$ ipython --no-banner

In [1]: import numpy as np

In [2]: import numpy.linalg as la

In [3]: np.set_printoptions(precision=2, suppress=True, linewidth=100, floatmode="fixed")

In [4]: F = np.loadtxt("run12.csv", delimiter=",")

In [5]: F
Out[5]: 
array([[-0.50, -1.30,  0.10, -0.40, -0.80,  1.70,  0.20, -0.80,  2.50, -0.80, -1.10],
       [ 0.00, -1.10,  0.00,  1.40,  1.10,  0.70,  1.20, -0.60,  1.00,  1.10,  1.00],
       [-0.60,  0.60,  0.60,  0.10,  0.50, -0.40, -1.30,  1.40, -0.70,  0.50,  2.00],
       [ 0.90, -0.30, -0.60, -0.50,  0.60,  0.50, -2.10,  1.10,  1.80, -0.80, -1.00],
       [-0.30, -0.50, -1.00,  0.30,  1.60,  1.20, -0.50,  0.80,  3.00,  0.40, -0.10],
       [ 0.80, -0.10, -1.30,  1.10,  1.40, -0.10,  0.70,  0.10,  0.20, -0.10,  0.60],
       [ 1.10,  2.00,  0.80, -0.80, -0.90,  0.70,  0.20, -2.00,  1.00,  0.00,  1.40],
       [ 0.80,  0.20, -1.70,  1.10,  0.90, -0.20, -1.60, -0.30,  1.30, -0.70, -1.30],
       [ 1.50, -1.20, -0.80, -0.20, -1.10, -1.30,  0.30, -1.00,  0.30, -1.40,  1.10],
       [ 0.20,  0.40,  0.40,  0.00, -0.20, -0.30, -0.10,  1.00, -0.40,  1.20,  0.70],
       [ 0.90,  0.60,  0.40,  0.10,  0.20,  1.40,  1.40,  0.80,  0.60, -1.00,  0.70],
       [ 0.90, -1.50,  0.20,  0.30, -1.70, -2.40,  0.50,  0.60,  0.60,  1.10,  0.20],
       [ 0.30,  0.80,  0.30,  0.00,  1.00, -0.40,  0.30,  1.10,  0.60,  0.70,  0.50],
       [ 0.50,  0.20, -0.20,  1.00,  0.40,  1.50,  0.80, -0.30, -3.00, -0.60,  0.10],
       [-1.80,  0.20, -1.10, -0.60, -0.10,  0.90,  0.50,  0.80, -0.70,  0.30, -1.20],
       [-0.60, -0.50, -2.30, -0.20,  0.90, -2.40, -0.10,  0.20,  0.20, -0.50,  1.20],
       [-0.90,  0.70, -1.30, -0.30,  0.80,  1.60,  0.20, -0.20, -1.60, -0.40, -1.60],
       [ 0.20,  0.10,  2.00, -2.30, -0.60,  1.30,  0.30, -0.60,  1.10,  0.30,  1.90],
       [-0.60, -1.20, -3.60, -3.60, -0.30,  0.00, -3.60,  2.70, -0.30, -4.80, -1.20],
       [ 0.40,  1.10, -0.70,  1.00,  0.20,  2.50, -0.80, -1.60,  0.10,  0.40,  0.00],
       [ 1.90, -0.90,  0.40,  1.10, -1.20, -0.40,  1.70, -0.50, -1.40, -1.80,  0.70],
       [-0.60,  0.20, -0.30,  1.80,  1.00, -0.90, -0.70, -0.70, -1.00,  0.40, -0.60],
       [-0.60, -1.00, -0.50,  0.50, -2.30,  0.00,  0.60, -0.70,  0.50,  0.90, -1.20],
       [-1.00, -1.10,  0.10, -1.90, -0.10, -0.60,  0.10, -0.80,  0.10, -1.80,  0.30],
       [ 1.40,  0.00,  0.80,  0.90,  0.00, -0.20, -1.80,  1.20,  0.00, -1.60, -1.20],
       [ 1.20,  0.70,  0.10, -0.70,  0.40, -0.30, -1.00,  0.40, -0.10,  1.20, -0.30],
       [ 0.00, -0.50, -0.80, -0.20, -0.30, -2.00, -0.10,  0.70,  1.10,  1.30, -0.30],
       [-1.10, -0.30, -0.10,  0.60, -0.90,  0.60,  1.50, -0.40,  1.50,  1.40,  1.40],
       [-0.30, -0.70, -1.10,  0.90, -0.80, -0.40,  0.50,  0.60,  0.00, -1.10,  0.10],
       [-0.70, -0.10,  0.30,  0.00,  0.70,  0.50, -0.10, -0.40,  0.00, -1.10,  0.90],
       [ 0.20, -1.30, -1.10,  1.80, -1.30, -0.20,  0.30, -1.30, -1.30,  0.30, -0.30],
       [ 0.30, -0.20, -2.70,  2.00,  1.50, -0.90, -0.90, -0.70, -0.70, -0.60, -0.90],
       [ 1.50,  0.80, -0.10,  0.50, -0.20,  0.10,  0.50,  0.80,  0.90,  0.30, -0.70],
       [ 0.30,  1.20,  2.10,  0.40,  0.70,  0.20, -0.90,  0.40, -0.20, -0.70, -0.60],
       [-0.30, -0.60,  0.10,  1.40, -0.80, -0.20, -0.60,  0.70,  0.60, -0.30, -0.30]])

In [6]: Q, R = la.qr(F)

In [7]: np.round(Q.T @ Q, 2) + 0
Out[7]: 
array([[1.00, 0.00, 0.00, 0.00, 0.00, 0.00, 0.00, 0.00, 0.00, 0.00, 0.00],
       [0.00, 1.00, 0.00, 0.00, 0.00, 0.00, 0.00, 0.00, 0.00, 0.00, 0.00],
       [0.00, 0.00, 1.00, 0.00, 0.00, 0.00, 0.00, 0.00, 0.00, 0.00, 0.00],
       [0.00, 0.00, 0.00, 1.00, 0.00, 0.00, 0.00, 0.00, 0.00, 0.00, 0.00],
       [0.00, 0.00, 0.00, 0.00, 1.00, 0.00, 0.00, 0.00, 0.00, 0.00, 0.00],
       [0.00, 0.00, 0.00, 0.00, 0.00, 1.00, 0.00, 0.00, 0.00, 0.00, 0.00],
       [0.00, 0.00, 0.00, 0.00, 0.00, 0.00, 1.00, 0.00, 0.00, 0.00, 0.00],
       [0.00, 0.00, 0.00, 0.00, 0.00, 0.00, 0.00, 1.00, 0.00, 0.00, 0.00],
       [0.00, 0.00, 0.00, 0.00, 0.00, 0.00, 0.00, 0.00, 1.00, 0.00, 0.00],
       [0.00, 0.00, 0.00, 0.00, 0.00, 0.00, 0.00, 0.00, 0.00, 1.00, 0.00],
       [0.00, 0.00, 0.00, 0.00, 0.00, 0.00, 0.00, 0.00, 0.00, 0.00, 1.00]])

In [8]: np.allclose(R.T @ R, F.T @ F)
Out[8]: True

In [9]: Xc = F - F.mean(axis=0)

In [10]: evecs = la.svd(Xc)[2][:1]

In [11]: out = Xc - Xc @ evecs.T @ evecs

In [12]: np.round(np.diag(evecs.T @ evecs), 2) + 0
Out[12]: array([0.01, 0.01, 0.18, 0.10, 0.01, 0.01, 0.23, 0.09, 0.00, 0.28, 0.08])

In [13]: C = F[[10, 15]].astype(float)

In [14]: for _ in range(4):
    ...:     idx = la.norm(F[:, None] - C, axis=-1).argmin(axis=1)
    ...:     C = np.array([F[idx == j].mean(axis=0) for j in range(2)])
    ...: 

In [15]: idx
Out[15]: 
array([0, 0, 0, 0, 0, 0, 0, 1, 1, 0, 0, 1, 0, 0, 0, 1, 0, 0, 1, 0, 0, 1, 0, 1, 0, 0, 1, 0, 1, 0, 1,
       1, 0, 0, 0])

In [16]: np.bincount(idx)
Out[16]: array([24, 11])

In [17]: np.abs(C[1] - C[0]).argmax()
Out[17]: np.int64(5)

In [18]: C[1] - C[0]
Out[18]: array([-0.15, -0.84, -1.34, -0.04, -0.18, -1.57, -0.52, -0.10, -0.28, -0.69, -0.26])

In [19]: E = np.loadtxt("block16.csv", delimiter=",")

In [20]: E
Out[20]: 
array([[ 3.81, -2.44,  0.21, -2.57,  0.80, -0.84,  5.82],
       [ 3.87,  5.58,  2.97,  0.59, -2.37,  1.02, -0.57],
       [ 1.83, -4.11,  5.24, -2.24,  2.68, -2.72, -4.40],
       [ 1.50,  0.34,  1.90,  3.94,  4.87,  4.98,  1.27],
       [ 2.39, -4.60,  2.43,  1.74, -3.54,  2.98, -1.65]])

In [21]: out = E / la.norm(E, axis=1, keepdims=True)

In [22]: C2 = out @ out.T

In [23]: C2
Out[23]: 
array([[ 1.00, -0.09,  0.04,  0.03,  0.02],
       [-0.09,  1.00, -0.11,  0.13,  0.07],
       [ 0.04, -0.11,  1.00, -0.05,  0.30],
       [ 0.03,  0.13, -0.05,  1.00,  0.14],
       [ 0.02,  0.07,  0.30,  0.14,  1.00]])

In [24]: np.argwhere(np.triu(np.abs(C2) > 0.95, 1))
Out[24]: array([], shape=(0, 2), dtype=int64)

In [25]: mat = np.array([[1, 0, -1, 1],
    ...:     [-2, 2, -2, 2],
    ...:     [0, 0, -1, 0],
    ...:     [2, -1, -2, -2],
    ...:     [0, -1, -2, -2],
    ...:     [-2, 2, 1, 2],
    ...:     [0, -1, -2, -2],
    ...:     [-1, 0, -1, -1]])

In [26]: la.norm(mat, axis=1)
Out[26]: array([1.73, 4.00, 1.00, 3.61, 3.00, 3.61, 3.00, 1.73])

In [27]: la.norm(mat, axis=0)
Out[27]: array([3.74, 3.32, 4.47, 4.69])

In [28]: round(la.norm(mat[7] - mat[0]), 2)
Out[28]: np.float64(2.83)

In [29]: theta = np.radians(39)

In [30]: R = np.eye(4)

In [31]: R[1, 1] = R[0, 0] = np.cos(theta)

In [32]: R[1, 0], R[0, 1] = -np.sin(theta), np.sin(theta)

In [33]: R
Out[33]: 
array([[ 0.78,  0.63,  0.00,  0.00],
       [-0.63,  0.78,  0.00,  0.00],
       [ 0.00,  0.00,  1.00,  0.00],
       [ 0.00,  0.00,  0.00,  1.00]])

In [34]: out = mat @ R.T

In [35]: out
Out[35]: 
array([[ 0.78, -0.63, -1.00,  1.00],
       [-0.30,  2.81, -2.00,  2.00],
       [ 0.00,  0.00, -1.00,  0.00],
       [ 0.92, -2.04, -2.00, -2.00],
       [-0.63, -0.78, -2.00, -2.00],
       [-0.30,  2.81,  1.00,  2.00],
       [-0.63, -0.78, -2.00, -2.00],
       [-0.78,  0.63, -1.00, -1.00]])

In [36]: round(float(la.det(R)), 2), round(np.trace(R), 2)
Out[36]: (1.0, np.float64(3.55))

In [37]: la.svd(mat, compute_uv=False), la.svd(out, compute_uv=False)
Out[37]: (array([6.61, 4.14, 2.41, 0.63]), array([6.61, 4.14, 2.41, 0.63]))

In [38]: np.allclose(mat @ mat.T, out @ out.T)
Out[38]: True

In [39]: x0 = np.array([-1, -3, 0, 2])

In [40]: target = mat @ x0

In [41]: coef, lr = np.zeros(4), 1 / la.norm(mat, 2) ** 2

In [42]: for i in range(30):
    ...:     coef -= lr * mat.T @ (mat @ coef - target)
    ...:     if i % 10 == 0: print(i, round(la.norm(mat @ coef - target), 2))
    ...: 
0 2.46
10 2.12
20 1.93

In [43]: coef
Out[43]: array([-0.15, -0.64,  0.24,  0.75])

In [44]: C2 = mat.T @ mat

In [45]: la.eigvalsh(C2)[::-1]
Out[45]: array([43.64, 17.18,  5.79,  0.40])

In [46]: np.allclose(C2, C2.T)
Out[46]: True

In [47]: np.diag(C2)
Out[47]: array([14, 11, 20, 22])

In [48]: X = np.array([[3.0, 1.0, 0.0, 0.0, 0.0, 0.0],
    ...:     [0.0, 3.0, 1.0, 0.0, 0.0, 0.0],
    ...:     [0.0, 0.0, 3.0, 1.0, 0.0, 0.0],
    ...:     [0.0, 0.0, 0.0, 3.0, 1.0, 0.0],
    ...:     [0.0, 0.0, 0.0, 0.0, 3.0, 1.0],
    ...:     [0.0, 0.0, 0.0, 0.0, 0.0, 3.0]])

In [49]: # triangular: eigenvalues sit on the diagonal

In [50]: f, r1 = X[1], X[4]

In [51]: f @ r1
Out[51]: np.float64(0.0)

In [52]: pr = (f @ r1) / (f @ f) * f

In [53]: pr
Out[53]: array([0.00, 0.00, 0.00, 0.00, 0.00, 0.00])

In [54]: np.outer(f, r1)
Out[54]: 
array([[0.00, 0.00, 0.00, 0.00, 0.00, 0.00],
       [0.00, 0.00, 0.00, 0.00, 9.00, 3.00],
       [0.00, 0.00, 0.00, 0.00, 3.00, 1.00],
       [0.00, 0.00, 0.00, 0.00, 0.00, 0.00],
       [0.00, 0.00, 0.00, 0.00, 0.00, 0.00],
       [0.00, 0.00, 0.00, 0.00, 0.00, 0.00]])

In [55]: r1 - pr
Out[55]: array([0.00, 0.00, 0.00, 0.00, 3.00, 1.00])

In [56]: X @ X
Out[56]: 
array([[9.00, 6.00, 1.00, 0.00, 0.00, 0.00],
       [0.00, 9.00, 6.00, 1.00, 0.00, 0.00],
       [0.00, 0.00, 9.00, 6.00, 1.00, 0.00],
       [0.00, 0.00, 0.00, 9.00, 6.00, 1.00],
       [0.00, 0.00, 0.00, 0.00, 9.00, 6.00],
       [0.00, 0.00, 0.00, 0.00, 0.00, 9.00]])

In [57]: [int(la.matrix_rank(la.matrix_power(X, p))) for p in range(1, 7)]
Out[57]: [6, 6, 6, 6, 6, 6]

In [58]: np.sort(la.eigvals(X))
Out[58]: array([3.00, 3.00, 3.00, 3.00, 3.00, 3.00])

In [59]: la.matrix_rank(X - X[0, 0] * np.eye(6))
Out[59]: np.int64(5)

In [60]: X.reshape(-1, 2)
Out[60]: 
array([[3.00, 1.00],
       [0.00, 0.00],
       [0.00, 0.00],
       [0.00, 3.00],
       [1.00, 0.00],
       [0.00, 0.00],
       [0.00, 0.00],
       [3.00, 1.00],
       [0.00, 0.00],
       [0.00, 0.00],
       [0.00, 3.00],
       [1.00, 0.00],
       [0.00, 0.00],
       [0.00, 0.00],
       [3.00, 1.00],
       [0.00, 0.00],
       [0.00, 0.00],
       [0.00, 3.00]])

In [61]: blk = X.reshape(6, 2, -1)

In [62]: np.einsum("ihd,jhd->hij", blk, blk).shape
Out[62]: (2, 6, 6)

In [63]: blk[:, 0]
Out[63]: 
array([[3.00, 1.00, 0.00],
       [0.00, 3.00, 1.00],
       [0.00, 0.00, 3.00],
       [0.00, 0.00, 0.00],
       [0.00, 0.00, 0.00],
       [0.00, 0.00, 0.00]])

In [64]: f = np.array([6, 9, 1])

In [65]: np.convolve(X[0], f)
Out[65]: array([18.00, 33.00, 12.00,  1.00,  0.00,  0.00,  0.00,  0.00])

In [66]: np.correlate(X[0], X[2], "full")
Out[66]: array([ 0.00,  0.00,  3.00, 10.00,  3.00,  0.00,  0.00,  0.00,  0.00,  0.00,  0.00])

In [67]: np.array([np.convolve(row, f, "same") for row in X])
Out[67]: 
array([[33.00, 12.00,  1.00,  0.00,  0.00,  0.00],
       [18.00, 33.00, 12.00,  1.00,  0.00,  0.00],
       [ 0.00, 18.00, 33.00, 12.00,  1.00,  0.00],
       [ 0.00,  0.00, 18.00, 33.00, 12.00,  1.00],
       [ 0.00,  0.00,  0.00, 18.00, 33.00, 12.00],
       [ 0.00,  0.00,  0.00,  0.00, 18.00, 27.00]])

In [68]: np.polyval(f, X[0])
Out[68]: array([82.00, 16.00,  1.00,  1.00,  1.00,  1.00])

In [69]: K = np.load("out4.npy")

In [70]: K
Out[70]: 
array([[ 0.00,  1.00,  1.00,  1.00,  4.00,  0.00],
       [ 5.00,  2.00,  4.00,  0.00,  0.00,  0.00],
       [ 2.00,  2.00,  0.00,  1.00,  1.00,  0.00],
       [ 4.00,  1.00,  3.00,  2.00,  1.00,  0.00],
       [ 0.00,  0.00,  3.00,  3.00,  2.00,  0.00],
       [ 0.00,  0.00,  0.00,  0.00,  0.00, -2.00]])

In [71]: theta = np.radians(45)

In [72]: R = np.eye(6)

In [73]: R[1, 1] = R[0, 0] = np.cos(theta)

In [74]: R[1, 0], R[0, 1] = -np.sin(theta), np.sin(theta)

In [75]: R
Out[75]: 
array([[ 0.71,  0.71,  0.00,  0.00,  0.00,  0.00],
       [-0.71,  0.71,  0.00,  0.00,  0.00,  0.00],
       [ 0.00,  0.00,  1.00,  0.00,  0.00,  0.00],
       [ 0.00,  0.00,  0.00,  1.00,  0.00,  0.00],
       [ 0.00,  0.00,  0.00,  0.00,  1.00,  0.00],
       [ 0.00,  0.00,  0.00,  0.00,  0.00,  1.00]])

In [76]: out = X @ R.T

In [77]: round(float(la.det(R)), 2), round(np.trace(R), 2)
Out[77]: (1.0, np.float64(5.41))

In [78]: la.svd(X, compute_uv=False), la.svd(out, compute_uv=False)
Out[78]: 
(array([3.92, 3.69, 3.33, 2.90, 2.46, 2.13]),
 array([3.92, 3.69, 3.33, 2.90, 2.46, 2.13]))

In [79]: np.abs(out - X).max(axis=0)
Out[79]: array([2.12, 2.41, 0.00, 0.00, 0.00, 0.00])
